% ipython --no-banner

In [1]: import numpy as np

In [2]: import numpy.linalg as la

In [3]: np.set_printoptions(suppress=True, linewidth=100)

In [4]: rd = lambda a: np.round(a, 2) + 0

In [5]: m1 = np.loadtxt("arr.csv", delimiter=",")

In [6]: m1
Out[6]: 
array([[ 1., -1., -1.,  1.,  1., -1., -1.,  1.],
       [ 1.,  1., -1., -1., -1., -1.,  1.,  1.]])

In [7]: u = np.array([1, 2, 0])

In [8]: np.cross(m1[1, :3], m1[0, :3])
Out[8]: array([-2.,  0., -2.])

In [9]: x0 = np.array([0, 6, -7, -6, -4, 8, -5, -9])

In [10]: m1 @ np.ones(8)
Out[10]: array([0., 0.])

In [11]: m1 @ np.eye(8)[0]
Out[11]: array([1., 1.])

In [12]: (m1 @ x0).argmax()
Out[12]: np.int64(1)

In [13]: (m1 * x0).sum(axis=1)
Out[13]: array([-21.,   1.])

In [14]: m1 @ (2 * x0)
Out[14]: array([-42.,   2.])

In [15]: A2 = m1 / la.norm(m1, axis=1, keepdims=True)

In [16]: gram = A2 @ A2.T

In [17]: rd(gram[0])
Out[17]: array([1., 0.])

In [18]: (gram - 2 * np.eye(2)).round(6).argmax(axis=1)
Out[18]: array([1, 0])

In [19]: rd(gram)
Out[19]: 
array([[1., 0.],
       [0., 1.]])

In [20]: np.argwhere(np.triu(np.abs(gram) > 0.95, 1))
Out[20]: array([], shape=(0, 2), dtype=int64)

In [21]: T = np.stack([m1, -3 * m1, m1[::-1]])

In [22]: (T @ m1.T).shape
Out[22]: (3, 2, 2)

In [23]: rd(la.norm(T, axis=(1, 2)))
Out[23]: array([ 4., 12.,  4.])

In [24]: np.einsum("bij,cij->bc", T, T)
Out[24]: 
array([[ 16., -48.,   0.],
       [-48., 144.,   0.],
       [  0.,   0.,  16.]])

In [25]: T.sum(axis=0)
Out[25]: 
array([[-1.,  3.,  1., -3., -3.,  1.,  3., -1.],
       [-1., -3.,  1.,  3.,  3.,  1., -3., -1.]])

In [26]: T.shape
Out[26]: (3, 2, 8)

In [27]: K = np.load("m.npy")

In [28]: rd(K)
Out[28]: 
array([[ 0.28, -0.14,  0.4 ,  0.14],
       [-0.14,  0.07, -0.2 , -0.07],
       [ 0.4 , -0.2 ,  0.58,  0.2 ],
       [ 0.14, -0.07,  0.2 ,  0.07]])

In [29]: Uu, sig, vt = la.svd(K)

In [30]: np.argmax(sig[:-1] / (sig[1:] + 1e-6)) + 1
Out[30]: np.int64(1)

In [31]: A2 = Uu[:, :1] @ np.diag(sig[:1]) @ vt[:1]

In [32]: la.matrix_rank(A2)
Out[32]: np.int64(1)

In [33]: rd(la.norm(K - A2) / la.norm(K))
Out[33]: np.float64(0.0)

In [34]: rd(la.norm(K - A2, 2)), rd(sig[1])
Out[34]: (np.float64(0.0), np.float64(0.0))

In [35]: la.cond(K) > 100
Out[35]: np.True_

In [36]: np.argsort(-la.norm(K, axis=0).round(6), kind="stable")[:3]
Out[36]: array([2, 0, 1])

In [37]: la.matrix_rank(K, rtol=0.1)
Out[37]: np.int64(1)

In [38]: [round(float(x), 2) for x in la.svd(K, compute_uv=False)[:3]]
Out[38]: [1.0, 0.0, 0.0]

In [39]: rng = np.random.default_rng(35029)

In [40]: lab = rng.permutation(4)

In [41]: lab
Out[41]: array([2, 0, 1, 3])

In [42]: A2 = K[lab][:, lab]

In [43]: np.allclose(A2, K)
Out[43]: False

In [44]: evals, evecs = la.eigh(K)

In [45]: rd(evecs.T @ evecs)
Out[45]: 
array([[1., 0., 0., 0.],
       [0., 1., 0., 0.],
       [0., 0., 1., 0.],
       [0., 0., 0., 1.]])

In [46]: rd(evals)
Out[46]: array([0., 0., 0., 1.])

In [47]: rd(evecs @ np.diag(evals) @ evecs.T)
Out[47]: 
array([[ 0.28, -0.14,  0.4 ,  0.14],
       [-0.14,  0.07, -0.2 , -0.07],
       [ 0.4 , -0.2 ,  0.58,  0.2 ],
       [ 0.14, -0.07,  0.2 ,  0.07]])

In [48]: rd(np.abs(evecs[:, -1]))
Out[48]: array([0.53, 0.27, 0.76, 0.27])

In [49]: rd(evecs.T @ K @ evecs)
Out[49]: 
array([[0., 0., 0., 0.],
       [0., 0., 0., 0.],
       [0., 0., 0., 0.],
       [0., 0., 0., 1.]])

In [50]: np.unique(evals.round(6) + 0, return_counts=True)[1]
Out[50]: array([3, 1])

In [51]: rd(la.eigvalsh(K @ K))
Out[51]: array([0., 0., 0., 1.])

In [52]: x0 = np.array([4, 2, 3, 0])

In [53]: rd(K @ K @ x0)
Out[53]: array([ 2.06, -1.03,  2.94,  1.03])

In [54]: rd(np.trace(K))
Out[54]: np.float64(1.0)

In [55]: rd(np.eye(4) - K)
Out[55]: 
array([[ 0.72,  0.14, -0.4 , -0.14],
       [ 0.14,  0.93,  0.2 ,  0.07],
       [-0.4 ,  0.2 ,  0.42, -0.2 ],
       [-0.14,  0.07, -0.2 ,  0.93]])

In [56]: rd((x0 - K @ x0) @ (K @ x0))
Out[56]: np.float64(0.0)

In [57]: rd(la.eigvalsh(2 * K - np.eye(4)))
Out[57]: array([-1., -1., -1.,  1.])

In [58]: data = np.loadtxt("mat.csv", delimiter=",")

In [59]: data
Out[59]: 
array([[ 1.1 ,  1.  , -1.  ],
       [-0.7 , -0.1 ,  1.  ],
       [ 0.1 ,  0.3 , -0.5 ],
       [-0.79, -0.32,  0.87]])

In [60]: A2 = np.c_[data[:, :1] @ np.array([[-1]]), np.array([-5, -6, 0, 3])]

In [61]: A2
Out[61]: 
array([[-1.1 , -5.  ],
       [ 0.7 , -6.  ],
       [-0.1 ,  0.  ],
       [ 0.79,  3.  ]])

In [62]: rd(la.lstsq(data, A2[:, 0])[0])
Out[62]: array([-1.,  0.,  0.])

In [63]: la.matrix_rank(np.c_[data, A2])
Out[63]: np.int64(4)

In [64]: P = data @ la.solve(data.T @ data, data.T)

In [65]: rd(P)
Out[65]: 
array([[ 0.94,  0.13,  0.04, -0.2 ],
       [ 0.13,  0.73, -0.09,  0.42],
       [ 0.04, -0.09,  0.97,  0.14],
       [-0.2 ,  0.42,  0.14,  0.37]])

In [66]: rd(np.diag(P))
Out[66]: array([0.94, 0.73, 0.97, 0.37])

In [67]: x0 = np.array([1, 1, 2])

In [68]: rhs = data @ x0

In [69]: rd(la.solve(data.T @ data, data.T @ rhs))
Out[69]: array([1., 1., 2.])

In [70]: rd(la.lstsq(data, rhs)[0])
Out[70]: array([1., 1., 2.])

In [71]: rd(la.pinv(data) @ data)
Out[71]: 
array([[1., 0., 0.],
       [0., 1., 0.],
       [0., 0., 1.]])

In [72]: rhs = rhs + 0.05 * rng.normal(size=4)

In [73]: rd(rhs)
Out[73]: array([ 0.  ,  1.22, -0.57,  0.62])

In [74]: coef, *_ = la.lstsq(data, rhs)

In [75]: rd(coef)
Out[75]: array([0.88, 0.95, 1.91])

In [76]: [round(float(la.norm(la.solve(data.T @ data + lam * np.eye(3), data.T @ rhs))), 2) for lam in (0, 1, 10, 100)]
Out[76]: [2.31, 0.57, 0.16, 0.02]

In [77]: O = data.astype(float).copy()

In [78]: for j in range(3):
    ...:     O[:, j] -= O[:, :j] @ (O[:, :j].T @ O[:, j])
    ...:     O[:, j] /= la.norm(O[:, j])
    ...: 

In [79]: rd(O.T @ O)
Out[79]: 
array([[1., 0., 0.],
       [0., 1., 0.],
       [0., 0., 1.]])

In [80]: rd(O.T @ data)
Out[80]: 
array([[ 1.53,  0.95, -1.66],
       [ 0.  ,  0.55,  0.09],
       [ 0.  ,  0.  ,  0.49]])

In [81]: O, evecs = la.qr(data[:, :2])[0], la.qr(data[:, 2:])[0]

In [82]: sig = la.svd(O.T @ evecs, compute_uv=False)

In [83]: rd(la.norm(O @ O.T - evecs @ evecs.T, 2))
Out[83]: np.float64(1.0)

In [84]: rd(np.degrees(np.arccos(sig.clip(0, 1))))
Out[84]: array([16.41])

In [85]: (sig > 0.9).sum()
Out[85]: np.int64(1)
